In [1]: import numpy as np

In [2]: from numpy import linalg as LA

In [3]: np.set_printoptions(suppress=True, linewidth=100)

In [4]: E = np.array([[-7.0, 0.0, -4.0, -2.0],
   ...:     [8.0, 3.0, 8.0, -8.0],
   ...:     [-2.0, 0.0, -5.0, 2.0],
   ...:     [-4.0, 0.0, -4.0, -5.0]])

In [5]: E
Out[5]: 
array([[-7.,  0., -4., -2.],
       [ 8.,  3.,  8., -8.],
       [-2.,  0., -5.,  2.],
       [-4.,  0., -4., -5.]])

In [6]: evals, V = LA.eig(E)

In [7]: evals.round(2)
Out[7]: array([ 3., -9., -3., -5.])

In [8]: np.round(np.prod(evals), 2)
Out[8]: np.float64(-405.0)

In [9]: np.round(np.sort(LA.eigvals(LA.inv(E))), 2)
Out[9]: array([-0.33, -0.2 , -0.11,  0.33])

In [10]: E @ V[:, 0] - evals[0] * V[:, 0]
Out[10]: array([0., 0., 0., 0.])

In [11]: np.allclose(E @ E.T, E.T @ E)
Out[11]: False

In [12]: round(float(LA.det(E)), 2)
Out[12]: -405.0

In [13]: np.round(LA.matrix_power(E, 3), 2)
Out[13]: 
array([[-631.,    0., -604.,  -98.],
       [ 152.,   27.,  152., -152.],
       [ -98.,    0., -125.,   98.],
       [-604.,    0., -604., -125.]])

In [14]: E.inv()
---------------------------------------------------------------------------
AttributeError                            Traceback (most recent call last)
Cell In[14], line 1
----> 1 E.inv()

AttributeError: 'numpy.ndarray' object has no attribute 'inv'

In [15]: np.round(np.sort(np.abs(LA.eigvals(E))), 2)
Out[15]: array([3., 3., 5., 9.])

In [16]: out = E / np.sqrt((E ** 2).mean(axis=1, keepdims=True))

In [17]: E - E.mean(axis=1, keepdims=True)
Out[17]: 
array([[ -3.75,   3.25,  -0.75,   1.25],
       [  5.25,   0.25,   5.25, -10.75],
       [ -0.75,   1.25,  -3.75,   3.25],
       [ -0.75,   3.25,  -0.75,  -1.75]])

In [18]: LA.matrix_rank(E - E.mean(axis=1, keepdims=True))
Out[18]: np.int64(3)

In [19]: np.round(LA.norm(out, axis=1), 2)
Out[19]: array([2., 2., 2., 2.])

In [20]: out[3].round(2)
Out[20]: array([-1.06,  0.  , -1.06, -1.32])

In [21]: x0 = np.array([1, 2, 2, 0])

In [22]: rhs = E @ x0

In [23]: rhs
Out[23]: array([-15.,  30., -12., -12.])

In [24]: np.round(LA.solve(E, 3 * rhs), 2) + 0
Out[24]: array([3., 6., 6., 0.])

In [25]: np.round(LA.solve(E, rhs + E[:, 0]), 2) + 0
Out[25]: array([2., 2., 2., 0.])

In [26]: np.round(LA.solve(E, E[:, 1]), 2) + 0
Out[26]: array([0., 1., 0., 0.])

In [27]: np.round(LA.solve(E.T, E[1]), 2) + 0
Out[27]: array([0., 1., 0., 0.])

In [28]: F = np.loadtxt("mat.csv", delimiter=",")

In [29]: F
Out[29]: 
array([[-0.9 ,  0.7 ,  0.8 ,  0.5 ],
       [-0.6 , -0.2 , -0.1 ,  0.8 ],
       [ 1.5 , -1.1 ,  1.5 ,  0.4 ],
       [-0.1 , -0.1 , -1.1 ,  0.1 ],
       [-1.  , -0.7 ,  0.7 , -1.6 ],
       [ 0.6 ,  1.4 ,  0.2 , -1.8 ],
       [ 0.6 ,  0.4 ,  0.  , -0.9 ],
       [ 0.75,  1.39,  0.28, -1.8 ],
       [-1.4 ,  1.2 , -0.4 , -0.6 ]])

In [30]: u, v = F[3], F[6]

In [31]: u @ v
Out[31]: np.float64(-0.19)

In [32]: pr = (u @ v) / (u @ u) * u

In [33]: np.round(v - pr, 2)
Out[33]: array([ 0.58,  0.38, -0.17, -0.88])

In [34]: round(LA.norm(u + v) ** 2 + LA.norm(u - v) ** 2, 2)
Out[34]: np.float64(5.14)

In [35]: out = np.c_[F[:, :2] @ np.array([[1, -4], [-2, -3]]), np.array([3, 2, 0, 1, 1, 0, 3, 0, 5])]

In [36]: out.round(2)
Out[36]: 
array([[-2.3 ,  1.5 ,  3.  ],
       [-0.2 ,  3.  ,  2.  ],
       [ 3.7 , -2.7 ,  0.  ],
       [ 0.1 ,  0.7 ,  1.  ],
       [ 0.4 ,  6.1 ,  1.  ],
       [-2.2 , -6.6 ,  0.  ],
       [-0.2 , -3.6 ,  3.  ],
       [-2.03, -7.17,  0.  ],
       [-3.8 ,  2.  ,  5.  ]])

In [37]: np.round(LA.norm(LA.qr(F)[0].T @ out, axis=0) ** 2 / ((out ** 2).sum(axis=0) + 1e-12), 2)
Out[37]: array([1.  , 1.  , 0.45])

In [38]: def softmax(z):
    ...:     e = np.exp(z - z.max(axis=-1, keepdims=True))
    ...:     return e / e.sum(axis=-1, keepdims=True)
    ...: 

In [39]: np.round(softmax(F[1] + 5), 2)
Out[39]: array([0.12, 0.18, 0.2 , 0.49])

In [40]: np.round(softmax(F).sum(axis=1), 2)
Out[40]: array([1., 1., 1., 1., 1., 1., 1., 1., 1.])

In [41]: np.round(softmax(F[1]), 2)
Out[41]: array([0.12, 0.18, 0.2 , 0.49])

In [42]: att = F @ F.T / np.sqrt(4)

In [43]: softmax(att).round(6).argmax(axis=1)
Out[43]: array([0, 1, 2, 3, 4, 7, 7, 7, 8])
